In [1]: import numpy as np

In [2]: np.set_printoptions(precision=2, suppress=True, linewidth=200, floatmode="fixed")

In [3]: rd = lambda a: np.round(a, 2) + 0

In [4]: K = np.load("arr.npy")

In [5]: K
Out[5]: 
array([[ -0.90,   1.30,   1.40,   0.30],
       [ -1.30,   1.20,   0.20,  -1.30],
       [ -0.40,   0.80,   1.10,   0.30],
       [  0.30,   0.70,   1.00,   0.00],
       [ -1.70,  -0.10,  -2.10,  -0.80],
       [ -0.10,   0.10,   0.80,  -1.40],
       [ -1.00,  -2.00,  -0.10,   1.30],
       [ -0.20,  -0.60,   1.00,   0.90],
       [  0.60,   0.30,   0.70,  -0.60],
       [  2.00,  -0.40,  -0.90,   2.20],
       [ -0.60,  -1.00,  -0.40,   0.60],
       [  0.30,  -0.60,   0.40,   0.20],
       [ -0.70,  -0.20,  -1.30,   0.80],
       [  0.70,   0.20,  -0.80,   1.80],
       [-22.00,  26.00, -22.00,  -4.00],
       [  0.50,  -1.60,   0.20,   1.10]])

In [6]: G = np.cov(K, rowvar=False)

In [7]: np.argsort(-K.std(axis=0).round(6), kind="stable")
Out[7]: array([1, 2, 0, 3])

In [8]: rd(np.corrcoef(K[:, 3], K[:, 2])[0, 1])
Out[8]: np.float64(0.69)

In [9]: rd(np.median(K, axis=0))
Out[9]: array([-0.30,  0.00,  0.20,  0.30])

In [10]: print(rd(G))
[[ 30.61 -35.76  30.22   6.43]
 [-35.76  43.51 -35.78  -7.57]
 [ 30.22 -35.78  31.41   5.79]
 [  6.43  -7.57   5.79   2.24]]

In [11]: G.shape
Out[11]: (4, 4)

In [12]: print(rd(np.corrcoef(K.T)))
[[ 1.00 -0.98  0.97  0.78]
 [-0.98  1.00 -0.97 -0.77]
 [ 0.97 -0.97  1.00  0.69]
 [ 0.78 -0.77  0.69  1.00]]

In [13]: rng = np.random.default_rng(5258)

In [14]: z = rng.permutation(4)

In [15]: B = K[:, z] * rng.choice([-1, 1], 4)

In [16]: B
Out[16]: 
array([[ -1.40,  -0.90,  -0.30,   1.30],
       [ -0.20,  -1.30,   1.30,   1.20],
       [ -1.10,  -0.40,  -0.30,   0.80],
       [ -1.00,   0.30,  -0.00,   0.70],
       [  2.10,  -1.70,   0.80,  -0.10],
       [ -0.80,  -0.10,   1.40,   0.10],
       [  0.10,  -1.00,  -1.30,  -2.00],
       [ -1.00,  -0.20,  -0.90,  -0.60],
       [ -0.70,   0.60,   0.60,   0.30],
       [  0.90,   2.00,  -2.20,  -0.40],
       [  0.40,  -0.60,  -0.60,  -1.00],
       [ -0.40,   0.30,  -0.20,  -0.60],
       [  1.30,  -0.70,  -0.80,  -0.20],
       [  0.80,   0.70,  -1.80,   0.20],
       [ 22.00, -22.00,   4.00,  26.00],
       [ -0.20,   0.50,  -1.10,  -1.60]])

In [17]: left, _, Vt = np.linalg.svd(K.T @ B)

In [18]: rd(np.linalg.lstsq(K, B)[0])
Out[18]: 
array([[ 0.00,  1.00,  0.00,  0.00],
       [ 0.00,  0.00,  0.00,  1.00],
       [-1.00,  0.00,  0.00,  0.00],
       [ 0.00,  0.00, -1.00,  0.00]])

In [19]: O, _ = np.linalg.qr(np.array([[0.2, 0.1, 0.3, 1.2, -0.6],
    ...:     [0.4, -2.0, -2.9, -1.0, 0.4],
    ...:     [-1.5, -1.2, 1.1, 0.1, 0.5],
    ...:     [0.3, 1.2, 0.8, 0.9, -1.2],
    ...:     [-1.6, -1.7, 0.3, -0.9, 1.3]]))

In [20]: ev = np.array([1, -1, -2, 2, 2])

In [21]: M = O @ np.diag(ev) @ O.T

In [22]: rd(M)
Out[22]: 
array([[-0.93,  0.09, -1.22,  0.69,  1.06],
       [ 0.09, -0.54,  0.20,  0.97, -0.38],
       [-1.22,  0.20,  0.99,  0.38, -0.03],
       [ 0.69,  0.97,  0.38,  1.40,  0.04],
       [ 1.06, -0.38, -0.03,  0.04,  1.07]])

In [23]: ev, vecs = np.linalg.eigh(M)

In [24]: rd(np.linalg.svd(M, compute_uv=False))
Out[24]: array([2.00, 2.00, 2.00, 1.00, 1.00])

In [25]: rd(ev.sum()), rd(np.trace(M))
Out[25]: (np.float64(2.0), np.float64(2.0))

In [26]: rd(vecs @ np.diag(ev) @ vecs.T)
Out[26]: 
array([[-0.93,  0.09, -1.22,  0.69,  1.06],
       [ 0.09, -0.54,  0.20,  0.97, -0.38],
       [-1.22,  0.20,  0.99,  0.38, -0.03],
       [ 0.69,  0.97,  0.38,  1.40,  0.04],
       [ 1.06, -0.38, -0.03,  0.04,  1.07]])

In [27]: ev, vecs = np.linalg.eig(M)

In [28]: rd(np.sort(np.linalg.eigvals(M @ M)))
Out[28]: array([1.00, 1.00, 4.00, 4.00, 4.00])

In [29]: rd(M @ vecs[:, 0] - ev[0] * vecs[:, 0])
Out[29]: array([0.00, 0.00, 0.00, 0.00, 0.00])

In [30]: rd(np.sort(np.linalg.eigvals(M.T)))
Out[30]: array([-2.00, -1.00,  1.00,  2.00,  2.00])

In [31]: O, vecs = np.linalg.qr(M[:, :4])[0], np.linalg.qr(M[:, 4:])[0]

In [32]: s = np.linalg.svd(O.T @ vecs, compute_uv=False)

In [33]: print((s > 0.9).sum())
0

In [34]: rd(s)
Out[34]: array([0.60])

In [35]: mat = np.load("x.npy")

In [36]: mat
Out[36]: 
array([[  1,  -5,   3],
       [ -4,   4, -12],
       [ -1,  -2,  -3],
       [  0,  -5,   0]])

In [37]: # looks like rank 2

In [38]: np.linalg.lstsq(mat[:-1].T, mat[-1])[2]
Out[38]: np.int32(2)

In [39]: rd(mat @ np.linalg.pinv(mat) @ mat)
Out[39]: 
array([[  1.00,  -5.00,   3.00],
       [ -4.00,   4.00, -12.00],
       [ -1.00,  -2.00,  -3.00],
       [  0.00,  -5.00,   0.00]])

In [40]: print(np.linalg.matrix_rank(mat, rtol=0.1))
2

In [41]: left, s, Vt = np.linalg.svd(mat)

In [42]: vecs = Vt[:(s > 1e-8).sum()]

In [43]: x0 = mat[0] + -3 * mat[3] + rng.integers(2) * np.eye(3)[0]

In [44]: x0
Out[44]: array([ 2.00, 10.00,  3.00])

In [45]: rd(np.diag(vecs.T @ vecs))
Out[45]: array([0.10, 1.00, 0.90])

In [46]: rd(np.linalg.norm(x0 - vecs.T @ vecs @ x0))
Out[46]: np.float64(0.95)

In [47]: rd(vecs.T @ vecs)
Out[47]: 
array([[0.10, 0.00, 0.30],
       [0.00, 1.00, 0.00],
       [0.30, 0.00, 0.90]])

In [48]: np.allclose(vecs.T @ vecs @ x0, x0)
Out[48]: False

In [49]: feats = np.loadtxt("out13.csv", delimiter=",")

In [50]: feats
Out[50]: 
array([[ 1.00, -4.00, -6.00, -3.00],
       [ 5.00,  1.00,  0.00, -4.00],
       [ 5.00,  1.00,  0.00, -4.00],
       [ 5.00,  1.00,  0.00, -4.00],
       [ 0.00,  0.00,  0.00,  0.00],
       [ 2.00, -1.00, -2.00,  1.00],
       [-1.00, -3.00, -4.00, -5.00],
       [-1.00, -3.00, -4.00, -4.00],
       [ 2.00, -1.00, -2.00,  1.00],
       [ 0.00,  0.00,  0.00,  0.00],
       [ 4.00, -2.00, -4.00, -8.00],
       [-1.00, -3.00, -4.00, -4.00],
       [-1.00, -3.00, -4.00, -4.00],
       [ 5.00,  1.00,  0.00, -4.00],
       [ 0.00,  0.00,  0.00,  0.00],
       [-1.00, -3.00, -4.00, -4.00],
       [ 0.00,  0.00,  0.00,  0.00],
       [ 0.00,  0.00,  0.00,  0.00],
       [-1.00, -3.00, -4.00, -4.00],
       [ 5.00,  1.00,  0.00, -4.00],
       [-1.00, -3.00, -4.00, -5.00],
       [ 1.00, -4.00, -6.00, -4.00],
       [ 0.00,  0.00,  0.00,  0.00],
       [-2.00, -6.00, -8.00, -9.00],
       [-1.00, -3.00, -4.00, -5.00],
       [ 0.00,  0.00,  0.00,  0.00]])

In [51]: print(rd(np.linalg.norm(feats, 1)), rd(np.linalg.norm(feats, np.inf)))
81.0 25.0

In [52]: print(rd(np.linalg.norm(feats, "nuc")))
48.06

In [53]: rd(np.linalg.norm(feats, axis=1))
Out[53]: array([ 7.87,  6.48,  6.48,  6.48,  0.00,  3.16,  7.14,  6.48,  3.16,  0.00, 10.00,  6.48,  6.48,  6.48,  0.00,  6.48,  0.00,  0.00,  6.48,  6.48,  7.14,  8.31,  0.00, 13.60,  7.14,  0.00])

In [54]: rd(np.linalg.norm(feats[3] - feats[0]))
Out[54]: np.float64(8.83)

In [55]: print(rd(np.linalg.norm(feats) ** 2 / np.linalg.norm(feats, 2) ** 2))
1.33

In [56]: m1 = np.loadtxt("test0.csv", delimiter=",")

In [57]: rd(m1)
Out[57]: 
array([[-0.83,  1.21,  0.05,  3.72],
       [-1.49, -2.91, -2.21,  0.65],
       [ 0.99,  1.94, -3.33, -0.36],
       [ 3.48, -1.51,  0.02,  1.27]])

In [58]: B = m1 / np.linalg.norm(m1, axis=1, keepdims=True)

In [59]: G = B @ B.T

In [60]: rd(G)
Out[60]: 
array([[1.00, 0.00, 0.00, 0.00],
       [0.00, 1.00, 0.00, 0.00],
       [0.00, 0.00, 1.00, 0.00],
       [0.00, 0.00, 0.00, 1.00]])

In [61]: rd(G[1])
Out[61]: array([0.00, 1.00, 0.00, 0.00])

In [62]: G = m1.T @ m1

In [63]: np.linalg.matrix_rank(G)
Out[63]: np.int64(4)

In [64]: rd(np.trace(G)), rd((m1 ** 2).sum())
Out[64]: (np.float64(64.0), np.float64(64.0))

In [65]: print(np.allclose(G, G.T))
True

In [66]: (m1 @ m1.T).shape
Out[66]: (4, 4)

In [67]: O, R = np.linalg.qr(m1)

In [68]: O.shape, R.shape
Out[68]: ((4, 4), (4, 4))

In [69]: left, s, Vt = np.linalg.svd(m1, full_matrices=False)

In [70]: print(rd(s))
[4.00 4.00 4.00 4.00]

In [71]: print((s > 1e-8).sum())
4

In [72]: rd(np.sqrt((s ** 2).sum())), rd(np.linalg.norm(m1))
Out[72]: (np.float64(8.0), np.float64(8.0))

In [73]: B = m1 / np.sqrt((m1 ** 2).mean(axis=1, keepdims=True))

In [74]: np.linalg.matrix_rank(m1 - m1.mean(axis=1, keepdims=True))
Out[74]: np.int64(3)

In [75]: rd(np.linalg.norm(B, axis=1))
Out[75]: array([2.00, 2.00, 2.00, 2.00])

In [76]: arr = np.load("case6.npy")

In [77]: arr
Out[77]: 
array([[-3, -5, -1,  4],
       [-3,  1, -1,  0],
       [ 0, -3,  4,  3],
       [ 1,  1, -4, -5]])

In [78]: z = rng.permutation(4)

In [79]: z
Out[79]: array([0, 1, 2, 3])

In [80]: B = arr[z][:, z]

In [81]: np.trace(B)
Out[81]: np.int64(-3)

In [82]: np.diag(B)
Out[82]: array([-3,  1,  4, -5])

In [83]: rd(np.sort(np.abs(np.linalg.eigvals(B))))
Out[83]: array([2.81, 3.41, 3.41, 6.67])

In [84]: np.allclose(B, arr)
Out[84]: True
